$ python -q
>>> import numpy as np
>>> import numpy.linalg as la
>>> np.set_printoptions(precision=3, suppress=True, linewidth=160)
>>> def rnd(a):
...     return np.round(a, 3) + 0
... 
>>> F = np.loadtxt("w.csv", delimiter=",")
>>> print(F)
[[ 18.926   9.98   13.899  -7.103  16.981 -13.982]
 [ 10.973  -7.086   3.981 -25.991  -8.098 -25.184]
 [ -9.863   5.947  -2.09   15.848  -1.996  23.912]
 [-34.126 -53.891 -41.068 -31.898 -58.987 -26.921]
 [-14.    -26.013 -21.949  -3.916 -10.201 -20.048]
 [  8.713  -0.067   9.067 -27.055 -17.799  -9.108]
 [ 11.934  18.097  11.933  18.054  30.125   5.929]
 [-28.957 -32.084 -31.031  -0.969 -28.092  -4.94 ]
 [  3.147  13.863   9.125   8.822   5.934  16.89 ]
 [ 23.972  32.905  24.15   27.079  51.08    9.122]]
>>> other = np.array([[-2, 2, -2],
...     [2, 2, -2],
...     [-2, 1, 2],
...     [1, -1, 2],
...     [-1, 0, 0],
...     [2, -2, 0]])
>>> print(rnd(np.einsum("ij,ij->i", F, F)))
[ 1185.279  1561.81    963.941 10977.093  1875.753  1289.864  1880.934  3645.317   683.664  5666.268]
>>> W0 = np.array([[4.0, 1.0, 0.0], [1.0, 4.0, 0.0], [0.0, 0.0, 3.0]])
>>> r0 = np.array([3, 0])
>>> print(np.array([np.convolve(row, r0, "same") for row in W0]))
[[12.  3.  0.]
 [ 3. 12.  0.]
 [ 0.  0.  9.]]
>>> print(np.correlate(W0[0], W0[1], "full"))
[ 0. 16.  8.  1.  0.]
>>> print(np.convolve(W0[0], r0))
[12.  3.  0.  0.]
>>> vec = np.array([1, -2, -2])
>>> target = W0 @ vec
>>> print(target)
[ 2. -7. -6.]
>>> print(rnd(la.solve(W0.T, W0[2])))
[0. 0. 1.]
>>> print(rnd(la.solve(W0, target + W0[:, 1])))
[ 1. -1. -2.]
>>> print(rnd(la.solve(W0, target)))
[ 1. -2. -2.]
>>> print(rnd(la.det(W0)))
45.0
>>> print((la.matrix_power((W0 != 0) + (W0.T != 0) + np.eye(3), 3) > 0).astype(int))
[[1 1 0]
 [1 1 0]
 [0 0 1]]
>>> mat = np.load("run10.npy")
>>> print(mat)
[[2. 1. 0.]
 [1. 2. 0.]
 [0. 0. 0.]]
>>> Uu, sv, VT = la.svd(mat)
>>> print(rnd(sv))
[3. 1. 0.]
>>> other = Uu[:, :2] @ np.diag(sv[:2]) @ VT[:2]
>>> print(la.matrix_rank(mat, rtol=0.05))
2
>>> print(la.matrix_rank(other))
2
>>> Uu, sv, VT = la.svd(mat, full_matrices=False)
>>> print(rnd(Uu.T @ Uu))
[[1. 0. 0.]
 [0. 1. 0.]
 [0. 0. 1.]]
>>> print(rnd(sv / sv[0]))
[1.    0.333 0.   ]
>>> print(rnd(Uu.T @ mat @ VT.T))
[[3. 0. 0.]
 [0. 1. 0.]
 [0. 0. 0.]]
>>> print(np.abs(Uu[:, 0]).round(6).argmax())
0
>>> print((sv > 1e-8).sum())
2
>>> print(np.allclose(Uu * sv @ VT, mat))
True
>>> print(rnd(la.eigvals(mat)))
[3. 1. 0.]
>>> print(rnd(la.det(2 * mat)), rnd(la.det(mat)))
0.0 0.0
>>> print(rnd(la.det(mat.T)))
0.0
>>> print(rnd(la.det(mat[::-1])))
0.0
>>> r = la.matrix_rank(mat)
>>> print(r)
2
>>> N = la.svd(mat)[2][r:].T
>>> print(la.matrix_rank(mat.T @ mat), la.matrix_rank(mat @ mat.T))
2 2
>>> print(np.allclose(mat @ N, 0))
True
>>> print(N[:, 0] / N[np.abs(N[:, 0]).round(6).argmax(), 0])
[0. 0. 1.]
>>> print(mat @ N)
[[0.]
 [0.]
 [0.]]
>>> print([int(la.matrix_rank(mat[:, :j + 1])) for j in range(3)])
[1, 2, 2]
>>> E = np.loadtxt("a.csv", delimiter=",")
>>> print(E)
[[ 2.  0. -1.  0.  0.  0.  2. -2.  0.]
 [ 0.  0.  0.  0.  0.  0.  0.  0.  2.]
 [ 0.  0.  1.  0.  0.  0. -1.  0.  0.]
 [ 0.  0.  0.  1. -2.  0.  0.  0.  0.]
 [ 0.  0.  0.  2.  1.  0.  0.  0.  0.]
 [ 0.  2.  0.  0.  0. -2.  0.  0.  1.]
 [-2.  0.  1.  0.  0.  0.  0.  1.  0.]
 [ 1.  0. -1.  0.  0.  0. -1.  0.  0.]
 [ 0.  1.  0.  0.  0.  1.  0.  0.  1.]]
>>> # 3 blocks once reordered
>>> print(rnd(la.norm(E, 2) / la.norm(E)))
0.605
>>> basis = np.array([[3, 9, -1, -7, 1, -5, 2]])
>>> rng = np.random.default_rng(40925)
>>> J = rng.normal(size=(21, 1)) @ basis + np.array([-5, -5, -4, 5, -4, 2, 5])
>>> print(rnd(J))
[[ -5.529  -6.587  -3.824   6.234  -4.176   2.882   4.647]
 [ -6.311  -8.932  -3.563   8.058  -4.437   4.184   4.126]
 [ -3.364  -0.092  -4.545   1.183  -3.455  -0.727   6.091]
 [ -7.075 -11.225  -3.308   9.842  -4.692   5.458   3.617]
 [ -5.915  -7.745  -3.695   7.135  -4.305   3.525   4.39 ]
 [-10.876 -22.629  -2.041  18.712  -5.959  11.794   1.082]
 [ -3.533  -0.598  -4.489   1.576  -3.511  -0.445   5.978]
 [ -5.319  -5.956  -3.894   5.743  -4.106   2.531   4.788]
 [ -2.261   3.217  -4.913  -1.391  -3.087  -2.565   6.826]
 [ -3.978  -1.933  -4.341   2.615  -3.659   0.296   5.682]
 [ -3.12    0.641  -4.627   0.612  -3.373  -1.134   6.254]
 [ -6.139  -8.417  -3.62    7.658  -4.38    3.898   4.241]
 [ -8.434 -15.303  -2.855  13.013  -5.145   7.724   2.71 ]
 [ -3.116   0.651  -4.628   0.605  -3.372  -1.14    6.256]
 [ -5.281  -5.842  -3.906   5.655  -4.094   2.468   4.813]
 [ -3.003   0.99   -4.666   0.341  -3.334  -1.328   6.331]
 [ -5.095  -5.285  -3.968   5.222  -4.032   2.158   4.937]
 [ -9.497 -18.492  -2.501  15.494  -5.499   9.496   2.002]
 [ -3.685  -1.056  -4.438   1.933  -3.562  -0.191   5.876]
 [ -7.138 -11.413  -3.287   9.988  -4.713   5.563   3.575]
 [ -7.556 -12.669  -3.148  10.965  -4.852   6.26    3.296]]
>>> O = W0.astype(float).copy()
>>> for j in range(3):
...     O[:, j] -= O[:, :j] @ (O[:, :j].T @ O[:, j])
...     O[:, j] /= la.norm(O[:, j])
... 
>>> print(rnd(O.T @ O))
[[1. 0. 0.]
 [0. 1. 0.]
 [0. 0. 1.]]
>>> other = J / np.sqrt((J ** 2).mean(axis=1, keepdims=True))
>>> print(rnd(la.norm(other, axis=1)))
[2.646 2.646 2.646 2.646 2.646 2.646 2.646 2.646 2.646 2.646 2.646 2.646 2.646 2.646 2.646 2.646 2.646 2.646 2.646 2.646 2.646]
>>> print(la.matrix_rank(other) == la.matrix_rank(J))
True
>>> Uu, sv, VT = la.svd(J)
>>> print(np.argmax(sv[:-1] / (sv[1:] + 1e-6)) + 1)
2
>>> print(rnd(sv))
[70.636 26.491  0.     0.     0.     0.     0.   ]
>>> other = Uu[:, :2] @ np.diag(sv[:2]) @ VT[:2]
>>> print(rnd(la.norm(J - other, 2)), rnd(sv[2]))
0.0 0.0
>>> print(la.matrix_rank(J, rtol=0.05))
2
>>> print(rnd(other))
[[ -5.529  -6.587  -3.824   6.234  -4.176   2.882   4.647]
 [ -6.311  -8.932  -3.563   8.058  -4.437   4.184   4.126]
 [ -3.364  -0.092  -4.545   1.183  -3.455  -0.727   6.091]
 [ -7.075 -11.225  -3.308   9.842  -4.692   5.458   3.617]
 [ -5.915  -7.745  -3.695   7.135  -4.305   3.525   4.39 ]
 [-10.876 -22.629  -2.041  18.712  -5.959  11.794   1.082]
 [ -3.533  -0.598  -4.489   1.576  -3.511  -0.445   5.978]
 [ -5.319  -5.956  -3.894   5.743  -4.106   2.531   4.788]
 [ -2.261   3.217  -4.913  -1.391  -3.087  -2.565   6.826]
 [ -3.978  -1.933  -4.341   2.615  -3.659   0.296   5.682]
 [ -3.12    0.641  -4.627   0.612  -3.373  -1.134   6.254]
 [ -6.139  -8.417  -3.62    7.658  -4.38    3.898   4.241]
 [ -8.434 -15.303  -2.855  13.013  -5.145   7.724   2.71 ]
 [ -3.116   0.651  -4.628   0.605  -3.372  -1.14    6.256]
 [ -5.281  -5.842  -3.906   5.655  -4.094   2.468   4.813]
 [ -3.003   0.99   -4.666   0.341  -3.334  -1.328   6.331]
 [ -5.095  -5.285  -3.968   5.222  -4.032   2.158   4.937]
 [ -9.497 -18.492  -2.501  15.494  -5.499   9.496   2.002]
 [ -3.685  -1.056  -4.438   1.933  -3.562  -0.191   5.876]
 [ -7.138 -11.413  -3.287   9.988  -4.713   5.563   3.575]
 [ -7.556 -12.669  -3.148  10.965  -4.852   6.26    3.296]]
>>> m1 = np.load("x.npy")
>>> print(m1)
[[ -4  -1   5   8   5   8   2   4   7]
 [  5   8   5  -6  -6   1   5   8  -1]
 [ -9  -3   8  -2  -4  -9   2  -9  -1]
 [ -2  -3  -7  -3   7  -1   4   7   6]
 [ -2  -4  -7   5  -3  -7   8  -1   3]
 [ -4  -2   2   0   3  -3  -7   8   1]
 [  0   1  -6   0   0   0   2   7  -7]
 [ -9  -3   7   7  -7   4   0 -13   1]
 [ -4   0   2  -3   1   6  -9  -5  -9]]
>>> O, Rm = la.qr(m1)
>>> print(rnd(O @ Rm))
[[ -4.  -1.   5.   8.   5.   8.   2.   4.   7.]
 [  5.   8.   5.  -6.  -6.   1.   5.   8.  -1.]
 [ -9.  -3.   8.  -2.  -4.  -9.   2.  -9.  -1.]
 [ -2.  -3.  -7.  -3.   7.  -1.   4.   7.   6.]
 [ -2.  -4.  -7.   5.  -3.  -7.   8.  -1.   3.]
 [ -4.  -2.   2.   0.   3.  -3.  -7.   8.   1.]
 [  0.   1.  -6.   0.   0.   0.   2.   7.  -7.]
 [ -9.  -3.   7.   7.  -7.   4.   0. -13.   1.]
 [ -4.   0.   2.  -3.   1.   6.  -9.  -5.  -9.]]
>>> print(O.shape, Rm.shape)
(9, 9) (9, 9)
>>> print(np.allclose(Rm.T @ Rm, m1.T @ m1))
True
>>> r0 = np.array([-1, 0, -2])
>>> print(np.correlate(m1[3], m1[6], "full"))
[ 14   7  24 -34 -84  50  -9  -7  54  67 -33  13 -25 -38 -29   6   0]
>>> arr = np.array([[2, 0, 0, 1],
...     [3, 3, 1, 2],
...     [1, 3, 3, 3],
...     [1, 1, 2, 1],
...     [3, 3, 0, 3],
...     [3, 3, 3, 2],
...     [3, 3, 1, 2],
...     [1, 2, 0, 2],
...     [3, 3, 1, 0],
...     [2, 1, 0, 2]])
>>> G = arr.T @ arr
>>> print(G)
[[56 53 23 39]
 [53 60 29 43]
 [23 29 25 21]
 [39 43 21 40]]
>>> print(np.allclose(G, G.T))
True
>>> print(rnd(la.svd(arr, compute_uv=False) ** 2))
[157.183  12.792   7.75    3.274]
>>> idx = arr[:, 0] > np.median(arr[:, 0])
>>> r0 = arr[idx].mean(axis=0) - arr[~idx].mean(axis=0)
>>> print(rnd(r0))
[1.6 1.6 0.2 0. ]
>>> print((((arr - arr.mean(axis=0)) @ r0 > 0) == idx).mean())
1.0
>>> print(idx.astype(int))
[0 1 0 0 1 1 1 0 1 0]
>>> print(np.argsort(-np.abs(r0).round(6), kind="stable"))
[0 1 2 3]
>>> G = np.cov(arr, rowvar=False)
>>> print(rnd(np.corrcoef(arr.T)))
[[ 1.     0.49  -0.121 -0.079]
 [ 0.49   1.     0.392  0.362]
 [-0.121  0.392  1.     0.121]
 [-0.079  0.362  0.121  1.   ]]
>>> print(rnd(arr.std(axis=0)))
[0.872 1.077 1.136 0.872]
>>> print(np.argwhere(np.triu(np.abs(np.corrcoef(arr.T)) > 0.8, 1)))
[]
>>> print(np.median(arr, axis=0))
[2.5 3.  1.  2. ]
>>> print(rnd(G))
[[ 0.844  0.511 -0.133 -0.067]
 [ 0.511  1.289  0.533  0.378]
 [-0.133  0.533  1.433  0.133]
 [-0.067  0.378  0.133  0.844]]
>>> print(rnd(la.det(G[::-1])))
0.545
>>> print(rnd(np.einsum("ii->", G)))
4.411
>>> print(rnd(la.det(G.T)))
0.545
>>> print(rnd(np.einsum("ij,ji->", G, G)))
6.599
>>> print(rnd(la.det(2 * G)), rnd(la.det(G)))
8.726 0.545
>>> print(rnd(np.kron(np.eye(2, dtype=int), G)))
[[ 0.844  0.511 -0.133 -0.067  0.     0.     0.     0.   ]
 [ 0.511  1.289  0.533  0.378  0.     0.     0.     0.   ]
 [-0.133  0.533  1.433  0.133  0.     0.     0.     0.   ]
 [-0.067  0.378  0.133  0.844  0.     0.     0.     0.   ]
 [ 0.     0.     0.     0.     0.844  0.511 -0.133 -0.067]
 [ 0.     0.     0.     0.     0.511  1.289  0.533  0.378]
 [ 0.     0.     0.     0.    -0.133  0.533  1.433  0.133]
 [ 0.     0.     0.     0.    -0.067  0.378  0.133  0.844]]
>>> print(rnd(la.eigvals(G)))
[2.057 0.25  1.264 0.84 ]
>>> print(rnd(np.poly(G)))
[ 1.    -4.411  6.43  -3.53   0.545]
>>> A = np.load("data.npy")
>>> print(A)
[[3. 1. 0. 0. 0. 0. 0. 0. 0.]
 [0. 3. 1. 0. 0. 0. 0. 0. 0.]
 [0. 0. 3. 1. 0. 0. 0. 0. 0.]
 [0. 0. 0. 3. 1. 0. 0. 0. 0.]
 [0. 0. 0. 0. 3. 1. 0. 0. 0.]
 [0. 0. 0. 0. 0. 3. 1. 0. 0.]
 [0. 0. 0. 0. 0. 0. 3. 1. 0.]
 [0. 0. 0. 0. 0. 0. 0. 3. 1.]
 [0. 0. 0. 0. 0. 0. 0. 0. 3.]]
>>> other = la.inv(A)
>>> print(rnd(la.inv(other)))
[[3. 1. 0. 0. 0. 0. 0. 0. 0.]
 [0. 3. 1. 0. 0. 0. 0. 0. 0.]
 [0. 0. 3. 1. 0. 0. 0. 0. 0.]
 [0. 0. 0. 3. 1. 0. 0. 0. 0.]
 [0. 0. 0. 0. 3. 1. 0. 0. 0.]
 [0. 0. 0. 0. 0. 3. 1. 0. 0.]
 [0. 0. 0. 0. 0. 0. 3. 1. 0.]
 [0. 0. 0. 0. 0. 0. 0. 3. 1.]
 [0. 0. 0. 0. 0. 0. 0. 0. 3.]]
>>> print(rnd(la.det(A) * la.det(other)))
1.0
>>> print(rnd(A @ other))
[[1. 0. 0. 0. 0. 0. 0. 0. 0.]
 [0. 1. 0. 0. 0. 0. 0. 0. 0.]
 [0. 0. 1. 0. 0. 0. 0. 0. 0.]
 [0. 0. 0. 1. 0. 0. 0. 0. 0.]
 [0. 0. 0. 0. 1. 0. 0. 0. 0.]
 [0. 0. 0. 0. 0. 1. 0. 0. 0.]
 [0. 0. 0. 0. 0. 0. 1. 0. 0.]
 [0. 0. 0. 0. 0. 0. 0. 1. 0.]
 [0. 0. 0. 0. 0. 0. 0. 0. 1.]]
>>> print(rnd(la.det(A) * other))
[[ 6561. -2187.   729.  -243.    81.   -27.     9.    -3.     1.]
 [    0.  6561. -2187.   729.  -243.    81.   -27.     9.    -3.]
 [    0.     0.  6561. -2187.   729.  -243.    81.   -27.     9.]
 [    0.     0.     0.  6561. -2187.   729.  -243.    81.   -27.]
 [    0.     0.     0.     0.  6561. -2187.   729.  -243.    81.]
 [    0.     0.     0.     0.     0.  6561. -2187.   729.  -243.]
 [    0.     0.     0.     0.     0.     0.  6561. -2187.   729.]
 [    0.     0.     0.     0.     0.     0.     0.  6561. -2187.]
 [    0.     0.     0.     0.     0.     0.     0.     0.  6561.]]
>>> print((np.abs(other) > 1e-9).astype(int))
[[1 1 1 1 1 1 1 1 1]
 [0 1 1 1 1 1 1 1 1]
 [0 0 1 1 1 1 1 1 1]
 [0 0 0 1 1 1 1 1 1]
 [0 0 0 0 1 1 1 1 1]
 [0 0 0 0 0 1 1 1 1]
 [0 0 0 0 0 0 1 1 1]
 [0 0 0 0 0 0 0 1 1]
 [0 0 0 0 0 0 0 0 1]]
>>> print(np.allclose(other, A.T))
False
>>> vec = np.array([1, 9, 8, -7, 5, 4, -5, 6, 5])
>>> target = A @ vec
>>> coef, lr = np.zeros(9), 1 / la.norm(A, 2) ** 2
>>> for i in range(4):
...     coef -= lr * A.T @ (A @ coef - target)
...     if i % 1 == 0: print(i, round(la.norm(A @ coef - target), 3))
... 
0 20.863
1 11.347
2 6.587
3 3.973
>>> print(rnd(la.cond(A)))
1.917
